$ python -q
>>> import numpy as np
>>> np.set_printoptions(precision=2, suppress=True, linewidth=100, sign=" ")
>>> def rd(a):
...     return np.round(a, 2) + 0
... 
>>> rng = np.random.default_rng(875713)
>>> A = np.eye(7, dtype=int)[rng.permutation(7)]
>>> A
array([[ 1,  0,  0,  0,  0,  0,  0],
       [ 0,  0,  0,  0,  0,  1,  0],
       [ 0,  0,  0,  0,  1,  0,  0],
       [ 0,  0,  0,  1,  0,  0,  0],
       [ 0,  0,  0,  0,  0,  0,  1],
       [ 0,  0,  1,  0,  0,  0,  0],
       [ 0,  1,  0,  0,  0,  0,  0]])
>>> theta = np.radians(45)
>>> r_ = np.eye(7)
>>> r_[2, 2] = r_[1, 1] = np.cos(theta)
>>> r_[2, 1], r_[1, 2] = -np.sin(theta), np.sin(theta)
>>> rd(r_)
array([[ 1.  ,  0.  ,  0.  ,  0.  ,  0.  ,  0.  ,  0.  ],
       [ 0.  ,  0.71,  0.71,  0.  ,  0.  ,  0.  ,  0.  ],
       [ 0.  , -0.71,  0.71,  0.  ,  0.  ,  0.  ,  0.  ],
       [ 0.  ,  0.  ,  0.  ,  1.  ,  0.  ,  0.  ,  0.  ],
       [ 0.  ,  0.  ,  0.  ,  0.  ,  1.  ,  0.  ,  0.  ],
       [ 0.  ,  0.  ,  0.  ,  0.  ,  0.  ,  1.  ,  0.  ],
       [ 0.  ,  0.  ,  0.  ,  0.  ,  0.  ,  0.  ,  1.  ]])
>>> A2 = A @ r_.T
>>> rd(np.abs(A2 - A).max(axis=0))
array([ 0.  ,  0.71,  0.71,  0.  ,  0.  ,  0.  ,  0.  ])
>>> np.allclose(A @ A.T, A2 @ A2.T)
True
>>> np.allclose(np.linalg.norm(A, axis=1), np.linalg.norm(A2, axis=1))
True
>>> vec = np.array([0, 3, 0, 2, 1, 2, 0])
>>> a = np.maximum(A @ vec, 0)
>>> a
array([ 0,  2,  1,  2,  0,  0,  3])
>>> A * (a > 1e-9)[:, None]
array([[ 0,  0,  0,  0,  0,  0,  0],
       [ 0,  0,  0,  0,  0,  1,  0],
       [ 0,  0,  0,  0,  1,  0,  0],
       [ 0,  0,  0,  1,  0,  0,  0],
       [ 0,  0,  0,  0,  0,  0,  0],
       [ 0,  0,  0,  0,  0,  0,  0],
       [ 0,  1,  0,  0,  0,  0,  0]])
>>> np.maximum(A @ (3 * vec), 0)
array([ 0,  6,  3,  6,  0,  0,  9])
>>> vec = np.array([-1, 2, -4, 0, -2, 1, 5])
>>> y = A @ vec
>>> beta, lr = np.zeros(7), 1 / np.linalg.norm(A, 2) ** 2
>>> for i in range(6):
...     beta -= lr * A.T @ (A @ beta - y)
...     if i % 1 == 0: print(i, round(np.linalg.norm(A @ beta - y), 2))
... 
0 0.0
1 0.0
2 0.0
3 0.0
4 0.0
5 0.0
>>> rd(np.linalg.cond(A))
np.float64(1.0)
>>> beta
array([-1.,  2., -4.,  0., -2.,  1.,  5.])
>>> labels = rng.permutation(7)
>>> A2 = A[:, labels] * rng.choice([-1, 1], 7)
>>> A2
array([[ 0, -1,  0,  0,  0,  0,  0],
       [ 0,  0,  0, -1,  0,  0,  0],
       [ 0,  0,  0,  0,  1,  0,  0],
       [ 0,  0, -1,  0,  0,  0,  0],
       [ 0,  0,  0,  0,  0,  0,  1],
       [ 0,  0,  0,  0,  0, -1,  0],
       [-1,  0,  0,  0,  0,  0,  0]])
>>> Uu, _, Vh = np.linalg.svd(A.T @ A2)
>>> rd(np.linalg.lstsq(A, A2)[0])
array([[ 0., -1.,  0.,  0.,  0.,  0.,  0.],
       [-1.,  0.,  0.,  0.,  0.,  0.,  0.],
       [ 0.,  0.,  0.,  0.,  0., -1.,  0.],
       [ 0.,  0., -1.,  0.,  0.,  0.,  0.],
       [ 0.,  0.,  0.,  0.,  1.,  0.,  0.],
       [ 0.,  0.,  0., -1.,  0.,  0.,  0.],
       [ 0.,  0.,  0.,  0.,  0.,  0.,  1.]])
>>> labels
array([ 1,  0,  3,  5,  4,  2,  6])
>>> A @ np.ones(7)
array([ 1.,  1.,  1.,  1.,  1.,  1.,  1.])
>>> p = np.eye(7)[4]
>>> for _ in range(6):
...     p = p @ A
...     print(p.round(2))
... 
[ 0.  0.  0.  0.  0.  0.  1.]
[ 0.  1.  0.  0.  0.  0.  0.]
[ 0.  0.  0.  0.  0.  1.  0.]
[ 0.  0.  1.  0.  0.  0.  0.]
[ 0.  0.  0.  0.  1.  0.  0.]
[ 0.  0.  0.  0.  0.  0.  1.]
>>> feats = np.loadtxt("case0.csv", delimiter=",")
>>> rd(feats)
array([[ 0.1 ,  0.05,  0.14,  0.14,  0.24,  0.24,  0.1 ],
       [ 0.11,  0.07,  0.14,  0.18,  0.18,  0.14,  0.18],
       [ 0.29,  0.06,  0.18,  0.24,  0.  ,  0.06,  0.18],
       [ 0.  ,  0.18,  0.18,  0.14,  0.14,  0.23,  0.14],
       [ 0.38,  0.15,  0.23,  0.  ,  0.08,  0.  ,  0.15],
       [ 0.1 ,  0.14,  0.05,  0.19,  0.24,  0.05,  0.24],
       [ 0.24,  0.1 ,  0.19,  0.05,  0.24,  0.1 ,  0.1 ]])
>>> O, evecs = np.linalg.qr(feats[:, :2])[0], np.linalg.qr(feats[:, 2:])[0]
>>> s = np.linalg.svd(O.T @ evecs, compute_uv=False)
>>> rd(np.degrees(np.arccos(s.clip(0, 1))))
array([  5.44,  26.82])
>>> feats @ np.ones(7)
array([ 1.,  1.,  1.,  1.,  1.,  1.,  1.])
>>> rd(feats.sum(axis=1))
array([ 1.,  1.,  1.,  1.,  1.,  1.,  1.])
>>> rd(np.linalg.matrix_power(feats, 100))
array([[ 0.18,  0.1 ,  0.16,  0.13,  0.15,  0.12,  0.15],
       [ 0.18,  0.1 ,  0.16,  0.13,  0.15,  0.12,  0.15],
       [ 0.18,  0.1 ,  0.16,  0.13,  0.15,  0.12,  0.15],
       [ 0.18,  0.1 ,  0.16,  0.13,  0.15,  0.12,  0.15],
       [ 0.18,  0.1 ,  0.16,  0.13,  0.15,  0.12,  0.15],
       [ 0.18,  0.1 ,  0.16,  0.13,  0.15,  0.12,  0.15],
       [ 0.18,  0.1 ,  0.16,  0.13,  0.15,  0.12,  0.15]])
>>> rd(np.linalg.matrix_power(feats, 2))
array([[ 0.19,  0.12,  0.16,  0.13,  0.15,  0.09,  0.16],
       [ 0.18,  0.12,  0.17,  0.12,  0.15,  0.11,  0.15],
       [ 0.13,  0.1 ,  0.16,  0.15,  0.17,  0.16,  0.13],
       [ 0.18,  0.11,  0.15,  0.14,  0.15,  0.09,  0.17],
       [ 0.19,  0.07,  0.16,  0.14,  0.16,  0.14,  0.13],
       [ 0.19,  0.12,  0.18,  0.1 ,  0.16,  0.11,  0.14],
       [ 0.21,  0.1 ,  0.17,  0.13,  0.14,  0.11,  0.15]])
>>> p = np.eye(7)[4]
>>> for _ in range(7):
...     p = p @ feats
...     print(p.round(2))
... 
[ 0.38  0.15  0.23  0.    0.08  0.    0.15]
[ 0.19  0.07  0.16  0.14  0.16  0.14  0.13]
[ 0.18  0.11  0.16  0.13  0.15  0.12  0.15]
[ 0.18  0.1   0.16  0.13  0.16  0.12  0.15]
[ 0.18  0.1   0.16  0.13  0.15  0.12  0.15]
[ 0.18  0.1   0.16  0.13  0.15  0.12  0.15]
[ 0.18  0.1   0.16  0.13  0.15  0.12  0.15]
>>> rd(np.linalg.norm(feats, axis=1))
array([ 0.42,  0.39,  0.46,  0.42,  0.5 ,  0.43,  0.42])
>>> rd(np.linalg.norm(feats[3], 1)), rd(np.linalg.norm(feats[3], np.inf))
(np.float64(1.0), np.float64(0.23))
>>> rd(np.linalg.norm(feats, 2))
np.float64(1.01)
>>> rd(np.linalg.norm(feats[3] - feats[4]))
np.float64(0.47)
>>> np.linalg.norm(feats, axis=1).argmax()
np.int64(4)
>>> rd(np.linalg.norm(feats, "nuc"))
np.float64(2.1)
>>> rd(np.linalg.norm(feats, axis=0))
array([ 0.57,  0.31,  0.44,  0.41,  0.48,  0.38,  0.42])
>>> A2 = feats / np.sqrt((feats ** 2).mean(axis=1, keepdims=True))
>>> rd(A2[3])
array([ 0.  ,  1.15,  1.15,  0.87,  0.87,  1.44,  0.87])
>>> O, _ = np.linalg.qr(np.array([[0.7, 0.1, -0.5],
...     [0.1, 0.4, -0.3],
...     [-1.0, -0.5, 0.6],
...     [0.9, -0.2, 1.9],
...     [-0.3, -0.9, -0.5],
...     [-0.9, -1.7, 0.3],
...     [2.4, 0.3, -0.3]]))
>>> E = O @ O.T
>>> rd(E)
array([[ 0.12,  0.02, -0.14, -0.12,  0.1 ,  0.  ,  0.26],
       [ 0.02,  0.05, -0.05, -0.12, -0.06, -0.16, -0.01],
       [-0.14, -0.05,  0.19,  0.14, -0.01,  0.16, -0.29],
       [-0.12, -0.12,  0.14,  0.86, -0.2 ,  0.07,  0.15],
       [ 0.1 , -0.06, -0.01, -0.2 ,  0.33,  0.39,  0.11],
       [ 0.  , -0.16,  0.16,  0.07,  0.39,  0.69, -0.02],
       [ 0.26, -0.01, -0.29,  0.15,  0.11, -0.02,  0.75]])
>>> vec = np.array([-3, -2, -1, 0, 6, 0, -6])
>>> rd(np.linalg.eigvalsh(2 * E - np.eye(7)))
array([-1., -1., -1., -1.,  1.,  1.,  1.])
>>> rd(np.linalg.norm(E, 2) / np.linalg.norm(E))
np.float64(0.58)
>>> np.linalg.matrix_rank(E, rtol=0.1)
np.int64(3)
>>> np.linalg.cond(E) > 100
np.True_
>>> evals, evecs = np.linalg.eigh(E)
>>> vec = np.array([-3, 4, 0, -5, -2, 1, 4])
>>> rd(vec @ E @ vec)
np.float64(18.58)
>>> rd(vec @ E @ vec / (vec @ vec)), rd(evals[0]), rd(evals[-1])
(np.float64(0.26), np.float64(0.0), np.float64(1.0))
>>> vec = np.array([8, 8, 6, 4, 8, 4, 8])
>>> a = np.maximum(E @ vec, 0)
>>> rd(E * (a > 1e-9)[:, None])
array([[ 0.12,  0.02, -0.14, -0.12,  0.1 ,  0.  ,  0.26],
       [ 0.  ,  0.  ,  0.  ,  0.  ,  0.  ,  0.  ,  0.  ],
       [ 0.  ,  0.  ,  0.  ,  0.  ,  0.  ,  0.  ,  0.  ],
       [-0.12, -0.12,  0.14,  0.86, -0.2 ,  0.07,  0.15],
       [ 0.1 , -0.06, -0.01, -0.2 ,  0.33,  0.39,  0.11],
       [ 0.  , -0.16,  0.16,  0.07,  0.39,  0.69, -0.02],
       [ 0.26, -0.01, -0.29,  0.15,  0.11, -0.02,  0.75]])
>>> rd(a)
array([ 2.64,  0.  ,  0.  ,  2.24,  4.46,  5.72,  7.63])
>>> rd(np.tanh(E @ vec))
array([ 0.99, -0.9 , -0.93,  0.98,  1.  ,  1.  ,  1.  ])
>>> rd(E.T @ a)
array([ 2.44, -1.51, -1.43,  2.29,  4.34,  5.74,  7.13])
>>> rd(E.mean(axis=0))
array([ 0.03, -0.05,  0.  ,  0.11,  0.09,  0.16,  0.14])
>>> np.unravel_index(np.abs(E).argmax(), E.shape)
(np.int64(3), np.int64(3))
>>> np.linalg.matrix_rank(E)
np.int64(3)
>>> rd(E.sum(axis=1))
array([ 0.24, -0.34, -0.01,  0.78,  0.65,  1.14,  0.95])
>>> rd(np.diff(E, axis=0))
array([[-0.11,  0.03,  0.08,  0.  , -0.16, -0.16, -0.27],
       [-0.15, -0.1 ,  0.24,  0.26,  0.05,  0.32, -0.28],
       [ 0.02, -0.07, -0.05,  0.73, -0.19, -0.09,  0.44],
       [ 0.22,  0.06, -0.15, -1.07,  0.53,  0.32, -0.04],
       [-0.1 , -0.1 ,  0.17,  0.27,  0.07,  0.3 , -0.13],
       [ 0.26,  0.15, -0.45,  0.08, -0.29, -0.71,  0.77]])
